$ python3 -q
>>> import numpy as np
>>> import numpy.linalg as la
>>> np.set_printoptions(precision=3, suppress=True, linewidth=120, sign=" ")
>>> W0 = np.array([[0.0, 5.0, 0.0, 0.0, 0.0, 0.0, 0.0],
...     [5.0, -2.0, 5.0, 0.0, 0.0, 0.0, 0.0],
...     [0.0, 5.0, 0.0, 5.0, 0.0, 0.0, 0.0],
...     [0.0, 0.0, 5.0, 0.0, 5.0, 0.0, 0.0],
...     [0.0, 0.0, 0.0, 5.0, 0.0, 5.0, 0.0],
...     [0.0, 0.0, 0.0, 0.0, 5.0, 2.0, 5.0],
...     [0.0, 0.0, 0.0, 0.0, 0.0, 5.0, -1.0]])
>>> Uu, sigma, Vt = la.svd(W0)
>>> sigma
array([ 9.506,  9.423,  7.197,  6.972,  4.053,  3.599,  0.238])
>>> M2 = Uu[:, :6] @ np.diag(sigma[:6]) @ Vt[:6]
>>> round(float(np.abs(W0 - M2).max()), 3)
0.062
>>> la.matrix_rank(W0, rtol=0.05)
np.int64(6)
>>> la.matrix_rank(M2)
np.int64(6)
>>> round(la.eigvalsh(W0).min(), 3)
np.float64(-9.506)
>>> np.all(la.eigvalsh(W0) > 0)
np.False_
>>> [round(float(x), 3) for x in la.svd(W0, compute_uv=False)[:3]]
[9.506, 9.423, 7.197]
>>> round(float(la.norm(W0, 2) / la.norm(W0)), 3)
0.541
>>> evals, vecs = la.eigh(W0)
>>> x = np.array([4, -2, -2, 2, -5, 3, 0])
>>> np.abs(W0).sum(axis=1).max(), np.round(np.abs(evals).max(), 3)
(np.float64(12.0), np.float64(9.506))
>>> (np.sign(vecs[:, -1].round(6)) == np.sign(vecs[0, -1].round(6))).astype(int)
array([ 1,  1,  1,  1,  1,  1,  1])
>>> rng = np.random.default_rng(966060)
>>> M2 = W0 + rng.integers(-2, 3, (7, 6)) @ rng.integers(-2, 3, (6, 7))
>>> M2
array([[ -5.,   3.,  -2.,   4.,   7.,   2.,  -1.],
       [  5.,   0.,   2.,   3.,   2.,   2.,  -1.],
       [ -6.,   0.,  -2.,   2.,   5.,   6.,   6.],
       [  4.,  -3.,  16.,   4.,  -5.,  -8.,   8.],
       [ -3.,  -3.,  -1.,   1.,   0.,   5.,   6.],
       [ -6.,  -3.,  -7., -10.,  20.,  17.,   8.],
       [  4.,   5.,  -3.,  -2.,   4.,  10.,  -7.]])
>>> la.matrix_rank(M2 - W0, tol=1e-8)
np.int64(6)
>>> np.round(la.svd(M2 - W0, compute_uv=False), 3) + 0
array([ 33.158,  17.801,   9.52 ,   5.505,   3.199,   1.586,   0.   ])
